% python3 -q
>>> import numpy as np
>>> np.set_printoptions(suppress=True, linewidth=160)
>>> def rnd(a):
...     return np.round(a, 1) + 0
... 
>>> A = np.load("w.npy")
>>> A
array([[-4.8, -0.4,  2.1],
       [-4.5, -2. , -0.9],
       [ 6. ,  0.2, -1. ]])
>>> # column 0 is much longer than the rest
>>> G = A.T @ A
>>> np.linalg.matrix_rank(G)
np.int64(3)
>>> rnd(np.linalg.svd(A, compute_uv=False) ** 2)
array([83. ,  6.2,  0.6])
>>> (A @ A.T).shape
(3, 3)
>>> rnd(np.linalg.eigvalsh(G)[::-1])
array([83. ,  6.2,  0.6])
>>> rnd(np.trace(G)), rnd((A ** 2).sum())
(np.float64(89.7), np.float64(89.7))
>>> T = np.stack([A, 2 * A, A[::-1]])
>>> (T @ A.T).shape
(3, 3, 3)
>>> rnd(T.sum(axis=0))
array([[ -8.4,  -1. ,   5.3],
       [-18. ,  -8. ,  -3.6],
       [ 13.2,   0.2,  -0.9]])
>>> rnd(np.einsum("bij,cij->bc", T, T))
array([[ 89.7, 179.4, -36.9],
       [179.4, 358.8, -73.8],
       [-36.9, -73.8,  89.7]])
>>> x0 = np.array([7, -9, 6])
>>> rhs = A @ x0
>>> rhs
array([-17.4, -18.9,  34.2])
>>> rnd(np.linalg.solve(A.T, A[2]))
array([0., 0., 1.])
>>> w, V = np.linalg.eig(A)
>>> rnd(A @ V[:, 0] - w[0] * V[:, 0])
array([0., 0., 0.])
>>> rnd(np.sort(np.linalg.eigvals(A.T)))
array([-7.2, -1.9,  1.2])
>>> rnd(w)
array([-7.2,  1.2, -1.9])
>>> rnd(np.sort(np.linalg.eigvals(np.linalg.inv(A))))
array([-0.5, -0.1,  0.8])
>>> rnd(np.sort(np.linalg.eigvals(A @ A)))
array([ 1.6,  3.5, 51.4])
>>> M = np.loadtxt("layer17.csv", delimiter=",")
>>> rnd(M)
array([[ 0.1, -0.9,  0.3],
       [ 0.9,  0.2,  0.3],
       [ 0.4, -0.3, -0.9]])
>>> x0 = np.array([-1, 2, -9])
>>> rnd(np.sort(np.abs(np.degrees(np.angle(np.linalg.eigvals(M))))))
array([ 80.4,  80.4, 180. ])
>>> [p for p in range(1, 25) if np.allclose(np.linalg.matrix_power(M, p), np.eye(3))]
[]
>>> rnd(np.linalg.norm(x0)), rnd(np.linalg.norm(M @ x0))
(np.float64(9.3), np.float64(9.3))
>>> rnd(np.abs(np.linalg.eigvals(M)))
array([1., 1., 1.])
>>> rnd(M.T @ (M @ x0))
array([-1.,  2., -9.])
>>> rnd(np.kron(np.eye(2, dtype=int), M))
array([[ 0.1, -0.9,  0.3,  0. ,  0. ,  0. ],
       [ 0.9,  0.2,  0.3,  0. ,  0. ,  0. ],
       [ 0.4, -0.3, -0.9,  0. ,  0. ,  0. ],
       [ 0. ,  0. ,  0. ,  0.1, -0.9,  0.3],
       [ 0. ,  0. ,  0. ,  0.9,  0.2,  0.3],
       [ 0. ,  0. ,  0. ,  0.4, -0.3, -0.9]])
>>> rnd(np.linalg.eigvals(M))
array([ 0.2+1.j,  0.2-1.j, -1. +0.j])
>>> np.allclose(M, M.T)
False
>>> rnd((M - M.T) / 2)
array([[ 0. , -0.9,  0. ],
       [ 0.9,  0. ,  0.3],
       [ 0. , -0.3,  0. ]])
>>> np.allclose(M @ M.T, M.T @ M)
True
